% python3 -q
>>> import numpy as np
>>> from numpy import linalg as LA
>>> np.set_printoptions(precision=3, suppress=True, linewidth=140)
>>> arr = np.array([[-7.9, 4.0, -7.0, 2.0, 1.0, -9.0],
...     [3.0, 1.1, 4.0, 4.0, 9.0, -7.0],
...     [-4.0, 2.0, -4.9, 6.0, 6.0, -3.0],
...     [-1.0, 1.0, -6.0, 1.1, 5.0, -3.0],
...     [-2.0, -2.0, -5.0, 0.0, -2.9, 7.0],
...     [-8.0, 4.0, -7.0, 2.0, 1.0, -8.9]])
>>> np.allclose(arr @ arr.T, arr.T @ arr)
False
>>> print(round(float(np.abs(LA.eigvals(arr)).max()), 3))
18.693
>>> (arr + arr.T) / 2
array([[-7.9,  3.5, -5.5,  0.5, -0.5, -8.5],
       [ 3.5,  1.1,  3. ,  2.5,  3.5, -1.5],
       [-5.5,  3. , -4.9,  0. ,  0.5, -5. ],
       [ 0.5,  2.5,  0. ,  1.1,  2.5, -0.5],
       [-0.5,  3.5,  0.5,  2.5, -2.9,  4. ],
       [-8.5, -1.5, -5. , -0.5,  4. , -8.9]])
>>> round(float(LA.norm(arr, 2)), 3)
23.88
>>> print(round(LA.norm(arr, "nuc"), 3))
52.024
>>> round(float(LA.norm(arr[2] - arr[4])), 3)
15.337
>>> round(LA.norm(arr[2], 1), 3), np.round(LA.norm(arr[2], np.inf), 3)
(np.float64(25.9), np.float64(6.0))
>>> print(LA.norm(arr, axis=1))
[14.609 13.123 11.181  8.556  9.508 14.602]
>>> K = np.load("w.npy")
>>> K
array([[ 0,  0,  2,  0, -2,  0,  1, -1],
       [-3,  0,  0,  0,  3,  3,  0,  0],
       [-1,  0,  0,  0,  0,  0, -3,  0],
       [ 0,  0,  0,  0,  0,  0,  0,  0],
       [ 1,  3,  0,  0,  0,  0,  1,  0],
       [ 0,  0,  0,  0,  0,  0, -2,  2]])
>>> # rank 5
>>> np.round(LA.norm(K, "nuc"), 3)
np.float64(16.749)
>>> print(np.round(LA.norm(K[2], 1), 3), np.round(LA.norm(K[2], np.inf), 3))
4.0 3.0
>>> LA.norm(K, axis=0)
array([3.317, 3.   , 2.   , 0.   , 3.606, 3.   , 3.873, 2.236])
